% python3 -q
>>> import numpy as np
>>> from numpy import linalg as LA
>>> np.set_printoptions(precision=2, suppress=True, linewidth=120, floatmode="fixed")
>>> def rd(a):
...     return np.round(a, 2) + 0
... 
>>> M = np.load("test6.npy")
>>> print(M)
[[ 0 -2  0 -2 -1  0  2]
 [ 0  1 -2 -1 -2  2 -2]
 [ 0  0 -2 -2  0  2 -1]
 [ 0  0  0 -2  1 -1  1]
 [ 0  0  0  0  1 -2  0]
 [ 0  0  0  0  0  2  1]
 [ 0  0  0  0  0  0  1]]
>>> t3 = np.stack([M, 5 * M, M[::-1]])
>>> print(rd(LA.norm(t3, axis=(1, 2))))
[ 7.87 39.37  7.87]
>>> t3.sum(axis=0)
array([[  0, -12,   0, -12,  -6,   0,  13],
       [  0,   6, -12,  -6, -12,  14, -11],
       [  0,   0, -12, -12,   1,  10,  -6],
       [  0,   0,   0, -14,   7,  -7,   7],
       [  0,   0,  -2,  -2,   6, -10,  -1],
       [  0,   1,  -2,  -1,  -2,  14,   4],
       [  0,  -2,   0,  -2,  -1,   0,   8]])
>>> t3.shape
(3, 7, 7)
>>> LA.matrix_rank(M, rtol=0.1)
np.int64(6)
>>> rd(LA.norm(M, 2) / LA.norm(M))
np.float64(0.71)
>>> rd(np.sort(LA.eigvals(M)))
array([-2.00, -2.00,  0.00,  1.00,  1.00,  1.00,  2.00])
>>> [int(LA.matrix_rank(LA.matrix_power(M, p))) for p in range(1, 8)]
[6, 6, 6, 6, 6, 6, 6]
>>> M @ M
array([[ 0, -2,  4,  6,  1,  0,  4],
       [ 0,  1,  2,  5, -5,  7, -1],
       [ 0,  0,  4,  8, -2,  2,  1],
       [ 0,  0,  0,  4, -1, -2, -2],
       [ 0,  0,  0,  0,  1, -6, -2],
       [ 0,  0,  0,  0,  0,  4,  3],
       [ 0,  0,  0,  0,  0,  0,  1]])
>>> left, s, Vh = LA.svd(M)
>>> evecs = Vh[:(s > 1e-8).sum()]
>>> rng = np.random.default_rng(457)
>>> x = M[2] + 2 * M[6] + rng.integers(2) * np.eye(7)[4]
>>> x
array([ 0.00,  0.00, -2.00, -2.00,  0.00,  2.00,  1.00])
>>> LA.matrix_rank(np.vstack([M, x]))
np.int64(6)
>>> r0, g = M[1], M[2]
>>> print(r0 @ r0)
18
>>> r0 @ g
np.int64(12)
>>> pr = (r0 @ g) / (r0 @ r0) * r0
>>> np.outer(r0, g)
array([[ 0,  0,  0,  0,  0,  0,  0],
       [ 0,  0, -2, -2,  0,  2, -1],
       [ 0,  0,  4,  4,  0, -4,  2],
       [ 0,  0,  2,  2,  0, -2,  1],
       [ 0,  0,  4,  4,  0, -4,  2],
       [ 0,  0, -4, -4,  0,  4, -2],
       [ 0,  0,  4,  4,  0, -4,  2]])
>>> print(rd(pr))
[ 0.00  0.67 -1.33 -0.67 -1.33  1.33 -1.33]
>>> E = np.load("run9.npy")
>>> E
array([[ 1.70,  2.10, -0.40,  0.30,  0.20],
       [-0.80,  3.30,  0.50,  0.20,  1.40],
       [-0.90, -3.00,  0.10, -1.60, -1.00],
       [ 0.80, -1.20,  0.90,  1.40,  1.60],
       [-0.30, -4.50,  0.30,  0.30, -0.40],
       [ 0.10,  1.50, -0.60,  1.30, -1.40],
       [-1.00, -0.90, -0.60,  0.20,  0.20],
       [ 0.40, -3.60, -2.40, -0.70,  1.00]])
>>> print(rd(LA.norm(E[0] - E[2])))
6.17
>>> LA.norm(E, axis=1).argmax()
np.int64(4)
>>> rd(LA.norm(E, axis=0))
array([2.50, 7.87, 2.79, 2.64, 2.95])
>>> Y = np.array([[0, 0], [2, 0], [1, 1], [0, 2], [0, 2]])
>>> rd(E @ Y)
array([[ 3.80,  0.60],
       [ 7.10,  3.70],
       [-5.90, -5.10],
       [-1.50,  6.90],
       [-8.70,  0.10],
       [ 2.40, -0.80],
       [-2.40,  0.20],
       [-9.60, -1.80]])
>>> rd(np.einsum("ij->j", E))
array([ 0.00, -6.30, -2.20,  1.40,  1.60])
>>> LA.matrix_rank(np.vstack([E, Y.T]))
np.int64(5)
>>> rd(np.einsum("ij,ij->i", E, E))
array([ 7.59, 13.78, 13.38,  7.41, 20.68,  6.27,  2.25, 20.37])
>>> rd(np.einsum("ik,kj->ij", E, Y))
array([[ 3.80,  0.60],
       [ 7.10,  3.70],
       [-5.90, -5.10],
       [-1.50,  6.90],
       [-8.70,  0.10],
       [ 2.40, -0.80],
       [-2.40,  0.20],
       [-9.60, -1.80]])
>>> print(rd(Y.T @ E.T))
[[ 3.80  7.10 -5.90 -1.50 -8.70  2.40 -2.40 -9.60]
 [ 0.60  3.70 -5.10  6.90  0.10 -0.80  0.20 -1.80]]
>>> Y @ E
Traceback (most recent call last):
  File "<python-input-39>", line 1, in <module>
    Y @ E
    ~~^~~
ValueError: matmul: Input operand 1 has a mismatch in its core dimension 0, with gufunc signature (n?,k),(k,m?)->(n?,m?) (size 8 is different from 2)
>>> z = rng.permutation(5)
>>> Y = E[:, z] * rng.choice([-1, 1], 5)
>>> Y
array([[-1.70, -2.10,  0.20, -0.40, -0.30],
       [ 0.80, -3.30,  1.40,  0.50, -0.20],
       [ 0.90,  3.00, -1.00,  0.10,  1.60],
       [-0.80,  1.20,  1.60,  0.90, -1.40],
       [ 0.30,  4.50, -0.40,  0.30, -0.30],
       [-0.10, -1.50, -1.40, -0.60, -1.30],
       [ 1.00,  0.90,  0.20, -0.60, -0.20],
       [-0.40,  3.60,  1.00, -2.40,  0.70]])
>>> left, _, Vh = LA.svd(E.T @ Y)
>>> z
array([0, 1, 4, 2, 3])
>>> rd(LA.lstsq(E, Y)[0])
array([[-1.00,  0.00,  0.00,  0.00,  0.00],
       [ 0.00, -1.00,  0.00,  0.00,  0.00],
       [ 0.00,  0.00,  0.00,  1.00,  0.00],
       [ 0.00,  0.00,  0.00,  0.00, -1.00],
       [ 0.00,  0.00,  1.00,  0.00,  0.00]])
>>> rd(left @ Vh)
array([[-1.00,  0.00,  0.00,  0.00,  0.00],
       [ 0.00, -1.00,  0.00,  0.00,  0.00],
       [ 0.00,  0.00,  0.00,  1.00,  0.00],
       [ 0.00,  0.00,  0.00,  0.00, -1.00],
       [ 0.00,  0.00,  1.00,  0.00,  0.00]])
>>> x = np.array([-4, 2, 5, 0, 2])
>>> target = E @ x
>>> rd(target)
array([ -4.20,  15.10,  -3.90,   2.10,  -7.10,  -3.20,  -0.40, -18.80])
>>> rd(LA.pinv(E) @ E)
array([[1.00, 0.00, 0.00, 0.00, 0.00],
       [0.00, 1.00, 0.00, 0.00, 0.00],
       [0.00, 0.00, 1.00, 0.00, 0.00],
       [0.00, 0.00, 0.00, 1.00, 0.00],
       [0.00, 0.00, 0.00, 0.00, 1.00]])
>>> target = target + 0.1 * rng.normal(size=8)
>>> rd(target)
array([ -4.23,  15.08,  -4.03,   1.99,  -7.19,  -3.39,  -0.45, -18.68])
>>> coef, *_ = LA.lstsq(E, target)
>>> rd(E.T @ (target - E @ coef))
array([0.00, 0.00, 0.00, 0.00, 0.00])
>>> arr = np.loadtxt("dump.csv", delimiter=",")
>>> arr
array([[  2.00,  -9.00,  -7.00,  27.00,  -4.00,   1.00,   4.00],
       [ -8.00,   7.00,   7.00, -21.00,  -8.00,   4.00,  -6.00],
       [  2.00,   4.00,   4.00, -12.00,   1.00,   3.00,   9.00],
       [  4.00,   6.00,   4.00, -18.00,  -5.00,   6.00,   6.00],
       [  5.00,   0.00,   2.00,   0.00,   2.00,  -2.00,  -1.00]])
>>> x = np.array([-6, -7, 4, 5, -9, -3, -4])
>>> np.einsum("ij,j->i", arr, x)
array([ 175.00,    6.00, -138.00, -137.00,  -30.00])
>>> print(arr @ x)
[ 175.00    6.00 -138.00 -137.00  -30.00]
>>> arr * x
array([[ -12.00,   63.00,  -28.00,  135.00,   36.00,   -3.00,  -16.00],
       [  48.00,  -49.00,   28.00, -105.00,   72.00,  -12.00,   24.00],
       [ -12.00,  -28.00,   16.00,  -60.00,   -9.00,   -9.00,  -36.00],
       [ -24.00,  -42.00,   16.00,  -90.00,   45.00,  -18.00,  -24.00],
       [ -30.00,   -0.00,    8.00,    0.00,  -18.00,    6.00,    4.00]])
>>> arr @ np.ones(7)
array([ 14.00, -25.00,  11.00,   3.00,   6.00])
>>> (arr @ x).argmax()
np.int64(0)
>>> Y = arr / LA.norm(arr, axis=1)
Traceback (most recent call last):
  File "<python-input-63>", line 1, in <module>
    Y = arr / LA.norm(arr, axis=1)
        ~~~~^~~~~~~~~~~~~~~~~~~~~~
ValueError: operands could not be broadcast together with shapes (5,7) (5,) 
>>> Y = arr / LA.norm(arr, axis=1, keepdims=True)
>>> gram = Y @ Y.T
>>> rd(np.degrees(np.arccos(np.clip(gram[2, 0], -1, 1))))
np.float64(135.09)
>>> print(rd(gram))
[[ 1.00 -0.85 -0.71 -0.77 -0.10]
 [-0.85  1.00  0.55  0.75 -0.27]
 [-0.71  0.55  1.00  0.91  0.05]
 [-0.77  0.75  0.91  1.00  0.00]
 [-0.10 -0.27  0.05  0.00  1.00]]
>>> rd(LA.norm(Y, axis=1))
array([1.00, 1.00, 1.00, 1.00, 1.00])
>>> rd(gram[2])
array([-0.71,  0.55,  1.00,  0.91,  0.05])
>>> (gram - 2 * np.eye(5)).round(6).argmax(axis=1)
array([4, 3, 3, 2, 2])
>>> W = np.array([[0, -2], [2, -1], [1, 2], [0, -2], [-2, 1], [-1, 1], [-1, -2]])
>>> coef = np.array([1, 0])
>>> H = np.maximum(arr @ W + coef, 0)
>>> LA.matrix_rank(H)
np.int64(2)
>>> H
array([[ 0.00,  0.00],
       [40.00, 73.00],
       [ 0.00, 10.00],
       [15.00, 19.00],
       [ 2.00,  0.00]])
>>> (H > 0).astype(int)
array([[0, 0],
       [1, 1],
       [0, 1],
       [1, 1],
       [1, 0]])
>>> C = np.array([[2, 0], [3, 2]])
>>> W @ C
array([[-6, -4],
       [ 1, -2],
       [ 8,  4],
       [-6, -4],
       [-1,  2],
       [ 1,  2],
       [-8, -4]])
>>> (H @ C).round(6).argmax(axis=1)
array([0, 0, 0, 0, 0])
>>> X = np.load("data.npy")
>>> X
array([[ 3,  0,  0,  0,  0,  0,  0,  0],
       [-1, -2,  0,  0,  0,  0,  0,  0],
       [ 3, -2,  0,  0,  0,  0,  0,  0],
       [-3, -3,  3,  1,  0,  0,  0,  0],
       [ 0, -3, -2,  1, -2,  0,  0,  0],
       [-2, -3,  1,  0,  2, -1,  0,  0],
       [ 0,  2, -3,  2, -3, -1,  0,  0],
       [-3,  0,  1,  1, -2,  3, -2,  2]])
>>> LA.matrix_rank(X, rtol=0.1)
np.int64(6)
>>> [round(float(x), 2) for x in LA.svd(X, compute_uv=False)[:3]]
[7.97, 6.44, 5.18]
>>> np.prod(np.diag(X)), rd(LA.det(X))
(np.int64(0), np.float64(0.0))
>>> feats = np.load("layer10.npy")
>>> feats
array([[1, 0],
       [1, 1]])
>>> r0 = np.array([1, 0, 3])
>>> np.convolve(feats[1], r0)
array([1, 1, 3, 3])
>>> np.polyval(r0, feats[1])
array([4, 4])
>>> F = np.load("block17.npy")
>>> print(F)
[[-8  7 -5 -9  0  3 -5 -3]
 [ 0  9  4  3  3 -5 -3 -5]
 [ 0  0  2  1  9  6  9 -5]
 [ 0  0  0  0 -5 -5 -6  8]
 [ 0  0  0  0  6 -4  9  7]
 [ 0  0  0  0  0  6  5  9]
 [ 0  0  0  0  0  0 -8 -1]
 [ 0  0  0  0  0  0  0  6]]
>>> left, s, Vh = LA.svd(F)
>>> evecs = Vh[:(s > 1e-8).sum()]
>>> x = F[6] + 3 * F[2] + rng.integers(2) * np.eye(8)[7]
>>> x
array([  0.00,   0.00,   6.00,   3.00,  27.00,  18.00,  19.00, -16.00])
>>> rd(evecs.T @ evecs)
array([[ 0.60, -0.05, -0.22,  0.44,  0.00,  0.00,  0.00,  0.00],
       [-0.05,  0.99, -0.03,  0.05,  0.00,  0.00,  0.00,  0.00],
       [-0.22, -0.03,  0.88,  0.24,  0.00,  0.00,  0.00,  0.00],
       [ 0.44,  0.05,  0.24,  0.52,  0.00,  0.00,  0.00,  0.00],
       [ 0.00,  0.00,  0.00,  0.00,  1.00,  0.00,  0.00,  0.00],
       [ 0.00,  0.00,  0.00,  0.00,  0.00,  1.00,  0.00,  0.00],
       [ 0.00,  0.00,  0.00,  0.00,  0.00,  0.00,  1.00,  0.00],
       [ 0.00,  0.00,  0.00,  0.00,  0.00,  0.00,  0.00,  1.00]])
>>> LA.matrix_rank(np.vstack([F, x]))
np.int64(7)
>>> np.allclose(evecs.T @ evecs @ x, x)
True
>>> rd(LA.norm(x - evecs.T @ evecs @ x))
np.float64(0.0)
>>> rd(np.diag(evecs.T @ evecs))
array([0.60, 0.99, 0.88, 0.52, 1.00, 1.00, 1.00, 1.00])
>>> print(F.ravel(order="F"))
[-8  0  0  0  0  0  0  0  7  9  0  0  0  0  0  0 -5  4  2  0  0  0  0  0 -9  3  1  0  0  0  0  0  0  3  9 -5  6  0  0
  0  3 -5  6 -5 -4  6  0  0 -5 -3  9 -6  9  5 -8  0 -3 -5 -5  8  7  9 -1  6]
>>> F.reshape(2, -1)
array([[-8,  7, -5, -9,  0,  3, -5, -3,  0,  9,  4,  3,  3, -5, -3, -5,  0,  0,  2,  1,  9,  6,  9, -5,  0,  0,  0,
         0, -5, -5, -6,  8],
       [ 0,  0,  0,  0,  6, -4,  9,  7,  0,  0,  0,  0,  0,  6,  5,  9,  0,  0,  0,  0,  0,  0, -8, -1,  0,  0,  0,
         0,  0,  0,  0,  6]])
>>> t3 = F.reshape(8, 2, -1)
>>> print(t3[:, 0])
[[-8  7 -5 -9]
 [ 0  9  4  3]
 [ 0  0  2  1]
 [ 0  0  0  0]
 [ 0  0  0  0]
 [ 0  0  0  0]
 [ 0  0  0  0]
 [ 0  0  0  0]]
>>> r = LA.matrix_rank(F)
>>> r
np.int64(7)
>>> ns = LA.svd(F)[2][r:].T
>>> rd(ns[:, 0] / ns[np.abs(ns[:, 0]).round(6).argmax(), 0])
array([-0.91, -0.11, -0.50,  1.00,  0.00,  0.00,  0.00,  0.00])
>>> [int(LA.matrix_rank(F[:i])) for i in range(1, len(F) + 1)]
[1, 2, 3, 4, 5, 6, 7, 7]
>>> LA.matrix_rank(F.T @ F), LA.matrix_rank(F @ F.T)
(np.int64(7), np.int64(7))
>>> ns.shape
(8, 1)
>>> print([int(LA.matrix_rank(np.delete(F, i, axis=0))) for i in range(8)])
[6, 6, 6, 7, 7, 7, 7, 7]
>>> np.allclose(F @ ns, 0)
True
>>> print(rd(F @ ns))
[[0.00]
 [0.00]
 [0.00]
 [0.00]
 [0.00]
 [0.00]
 [0.00]
 [0.00]]
>>> K = np.load("sample3.npy")
>>> K
array([[ 4,  5,  6,  7,  8],
       [ 9, 10, 11, 12, 13],
       [14, 15, 16, 17, 18],
       [19, 20, 21, 22, 23],
       [24, 25, 26, 27, 28],
       [29, 30, 31, 32, 33],
       [34, 35, 36, 37, 38]])
>>> r = LA.matrix_rank(K)
>>> r
np.int64(2)
>>> ns = LA.svd(K)[2][r:].T
>>> [int(LA.matrix_rank(K[:i])) for i in range(1, len(K) + 1)]
[1, 2, 2, 2, 2, 2, 2]
>>> np.allclose(K @ ns, 0)
True
>>> rd(K @ ns)
array([[0.00, 0.00, 0.00],
       [0.00, 0.00, 0.00],
       [0.00, 0.00, 0.00],
       [0.00, 0.00, 0.00],
       [0.00, 0.00, 0.00],
       [0.00, 0.00, 0.00],
       [0.00, 0.00, 0.00]])
>>> print([round(float(x), 2) for x in LA.svd(K, compute_uv=False)[:3]])
[137.81, 3.59, 0.0]
>>> LA.cond(K) > 100
np.True_
>>> LA.matrix_rank(K, rtol=0.1)
np.int64(1)
>>> rd(LA.norm(K, 2) / LA.norm(K))
np.float64(1.0)
>>> W = np.array([[-5, -2, -2, 4, -3, -2],
...     [-4, -4, -5, 4, 2, 4],
...     [3, 4, 1, -3, -1, 2],
...     [3, -1, 5, -5, 1, -2],
...     [-4, -4, -5, 5, 5, 5]])
>>> coef = np.array([9, 0, 3, 1, 8, 2])
>>> H = np.maximum(K @ W + coef, 0)
>>> (H > 0).mean(axis=0)
array([0.00, 0.00, 0.00, 1.00, 1.00, 1.00])
>>> print(LA.matrix_rank(H))
2
>>> C = np.array([[3, 2], [3, 2], [0, 2], [1, 3], [2, 0], [1, 1]])
>>> W @ C
array([[-25,  -8],
       [-12, -10],
       [ 18,   9],
       [  1,  -3],
       [ -4,  -6]])
>>> W0 = np.array([[0.5, -0.2, -2.5, 1.3, -0.7],
...     [-1.3, 0.5, 0.3, 0.5, -0.1],
...     [0.1, 1.7, -0.9, 0.5, -2.2],
...     [-0.3, 2.7, -1.0, 1.4, -2.3],
...     [-1.5, 0.4, 0.8, 0.7, 0.7],
...     [1.9, -1.7, 0.3, 0.9, -1.4],
...     [-0.7, -0.4, -0.7, -0.7, -0.4],
...     [-0.2, 0.5, 0.6, -0.7, -1.2],
...     [-0.8, -0.7, -0.5, 0.2, -0.7],
...     [0.1, -0.8, 0.3, 0.4, -0.7],
...     [0.4, 1.6, 1.1, -1.0, 2.4]])
>>> W0[2] *= 3
>>> print(rd(W0))
[[ 0.50 -0.20 -2.50  1.30 -0.70]
 [-1.30  0.50  0.30  0.50 -0.10]
 [ 0.30  5.10 -2.70  1.50 -6.60]
 [-0.30  2.70 -1.00  1.40 -2.30]
 [-1.50  0.40  0.80  0.70  0.70]
 [ 1.90 -1.70  0.30  0.90 -1.40]
 [-0.70 -0.40 -0.70 -0.70 -0.40]
 [-0.20  0.50  0.60 -0.70 -1.20]
 [-0.80 -0.70 -0.50  0.20 -0.70]
 [ 0.10 -0.80  0.30  0.40 -0.70]
 [ 0.40  1.60  1.10 -1.00  2.40]]
>>> gram = np.cov(W0, rowvar=False)
>>> rd(LA.eigvalsh(gram)[::-1])
array([8.07, 2.00, 0.78, 0.64, 0.37])
>>> gram.shape
(5, 5)
